$ ipython --no-banner

In [1]: import numpy as np

In [2]: from numpy import linalg as LA

In [3]: np.set_printoptions(suppress=True, linewidth=160)

In [4]: def rd(a):
   ...:     return np.round(a, 2) + 0
   ...: 

In [5]: A2 = np.array([[2, 2, 1, 2], [1, 0, 2, 0], [2, 0, 0, 0], [2, 0, 2, 1]])

In [6]: arr = A2 - A2.T

In [7]: print(arr)
[[ 0  1 -1  0]
 [-1  0  2  0]
 [ 1 -2  0 -2]
 [ 0  0  2  0]]

In [8]: vec = np.array([3, -3, 5, 4])

In [9]: target = arr @ vec

In [10]: c, lr = np.zeros(4), 1 / LA.norm(arr, 2) ** 2

In [11]: for i in range(8):
    ...:     c -= lr * arr.T @ (arr @ c - target)
    ...:     if i % 2 == 0: print(i, round(LA.norm(arr @ c - target), 2))
    ...: 
0 3.83
2 3.5
4 3.2
6 2.93

In [12]: rd(c)
Out[12]: array([ 0.35, -1.57,  4.55,  0.92])

In [13]: np.allclose(arr @ arr.T, arr.T @ arr)
Out[13]: True

In [14]: arr.inv()
Traceback (most recent call last):
  Cell In[14], line 1
    arr.inv()
AttributeError: 'numpy.ndarray' object has no attribute 'inv'


In [15]: np.allclose(arr, arr.T)
Out[15]: False

In [16]: (arr + arr.T) / 2
Out[16]: 
array([[0., 0., 0., 0.],
       [0., 0., 0., 0.],
       [0., 0., 0., 0.],
       [0., 0., 0., 0.]])

In [17]: rd(np.abs(LA.eigvals(arr)).max())
Out[17]: np.float64(3.1)

In [18]: (arr - arr.T) / 2
Out[18]: 
array([[ 0.,  1., -1.,  0.],
       [-1.,  0.,  2.,  0.],
       [ 1., -2.,  0., -2.],
       [ 0.,  0.,  2.,  0.]])

In [19]: rng = np.random.default_rng(654263)

In [20]: lab = rng.permutation(4)

In [21]: A2 = arr[:, lab] * rng.choice([-1, 1], 4)

In [22]: A2
Out[22]: 
array([[ 0,  0, -1,  1],
       [ 1,  0,  2,  0],
       [-1,  2,  0, -2],
       [ 0,  0,  2,  0]])

In [23]: left, _, Vh = LA.svd(arr.T @ A2)

In [24]: rd(LA.lstsq(arr, A2)[0])
Out[24]: 
array([[-1.,  0.,  0.,  0.],
       [ 0.,  0.,  0.,  1.],
       [ 0.,  0.,  1.,  0.],
       [ 0., -1.,  0.,  0.]])

In [25]: lab
Out[25]: array([0, 3, 2, 1])

In [26]: print(rd(left @ Vh))
[[-1.  0.  0.  0.]
 [ 0.  0.  0.  1.]
 [ 0.  0.  1.  0.]
 [ 0. -1.  0.  0.]]

In [27]: vec = np.array([1, 0, 1, 5])

In [28]: rd(LA.eigvals(arr).real)
Out[28]: array([0., 0., 0., 0.])

In [29]: vec @ arr @ vec
Out[29]: np.int64(0)

In [30]: O = LA.solve(np.eye(4) - arr, np.eye(4) + arr)

In [31]: print(rd(O @ O.T))
[[1. 0. 0. 0.]
 [0. 1. 0. 0.]
 [0. 0. 1. 0.]
 [0. 0. 0. 1.]]

In [32]: m1 = np.diag(np.array([3, 3, 2, 0])) + -3 * np.eye(4, k=1) + -3 * np.eye(4, k=-1)

In [33]: m1
Out[33]: 
array([[ 3., -3.,  0.,  0.],
       [-3.,  3., -3.,  0.],
       [ 0., -3.,  2., -3.],
       [ 0.,  0., -3.,  0.]])

In [34]: print(np.allclose(m1 @ m1.T, m1.T @ m1))
True

In [35]: LA.determinant(m1)
Traceback (most recent call last):
  Cell In[35], line 1
    LA.determinant(m1)
AttributeError: module 'numpy.linalg' has no attribute 'determinant'


In [36]: print((m1 - m1.T) / 2)
[[0. 0. 0. 0.]
 [0. 0. 0. 0.]
 [0. 0. 0. 0.]
 [0. 0. 0. 0.]]

In [37]: print(np.trace(m1))
8.0

In [38]: proj = np.triu(np.array([[-1, 3, -3, 3], [0, 2, 2, 1], [-1, 0, 1, 3], [1, 1, -3, 1]]), 1) + np.eye(4)

In [39]: A2 = proj @ m1 @ LA.inv(proj)

In [40]: proj @ m1 - m1 @ proj
Out[40]: 
array([[ -9.,   9.,  -9.,   3.],
       [  0.,   3., -14.,   9.],
       [  0.,   0.,  -3.,  -3.],
       [  0.,   0.,   0.,   9.]])

In [41]: LA.matrix_rank(A2)
Out[41]: np.int64(3)

In [42]: print(A2)
[[  -6.   33. -108.  318.]
 [  -3.    6.  -23.   66.]
 [   0.   -3.   -1.    3.]
 [   0.    0.   -3.    9.]]

In [43]: rd(LA.det(A2))
Out[43]: np.float64(0.0)

In [44]: rd(np.poly(A2))
Out[44]: array([ 1., -8., -6., 81.,  0.])

In [45]: r = LA.matrix_rank(A2)

In [46]: r
Out[46]: np.int64(3)

In [47]: null = LA.svd(A2)[2][r:].T

In [48]: print(rd(null[:, 0] / null[np.abs(null[:, 0]).round(6).argmax(), 0]))
[-0.33  0.    1.    0.33]

In [49]: rd(A2 @ null)
Out[49]: 
array([[0.],
       [0.],
       [0.],
       [0.]])

In [50]: rd(null @ null.T)
Out[50]: 
array([[ 0.09,  0.  , -0.27, -0.09],
       [ 0.  ,  0.  ,  0.  ,  0.  ],
       [-0.27,  0.  ,  0.82,  0.27],
       [-0.09,  0.  ,  0.27,  0.09]])

In [51]: print([int(LA.matrix_rank(A2[:i])) for i in range(1, len(A2) + 1)])
[1, 2, 3, 3]

In [52]: LA.matrix_rank(A2.T @ A2), LA.matrix_rank(A2 @ A2.T)
Out[52]: (np.int64(3), np.int64(3))

In [53]: print(null.shape)
(4, 1)

In [54]: lab = rng.permutation(4)

In [55]: lab
Out[55]: array([1, 3, 0, 2])

In [56]: A2 = m1[lab][:, lab]

In [57]: np.trace(A2)
Out[57]: np.float64(8.0)

In [58]: vec = np.array([1, 6, 1, 6])

In [59]: (m1 @ vec).argmax()
Out[59]: np.int64(1)

In [60]: m1 * vec
Out[60]: 
array([[  3., -18.,   0.,   0.],
       [ -3.,  18.,  -3.,   0.],
       [  0., -18.,   2., -18.],
       [  0.,   0.,  -3.,   0.]])

In [61]: (m1 * vec).sum(axis=1)
Out[61]: array([-15.,  12., -34.,  -3.])

In [62]: m1 @ np.eye(4)[1]
Out[62]: array([-3.,  3., -3.,  0.])

In [63]: X = np.loadtxt("a.csv", delimiter=",")

In [64]: print(X)
[[-2.89  0.65 -0.33]
 [ 0.65  0.91 -1.96]
 [-0.33 -1.96 -2.02]]

In [65]: rd(LA.eigvalsh(X).min())
Out[65]: np.float64(-3.0)

In [66]: [round(float(LA.det(X[:i, :i])), 2) + 0 for i in range(1, 4)]
Out[66]: [-2.89, -3.05, 18.01]
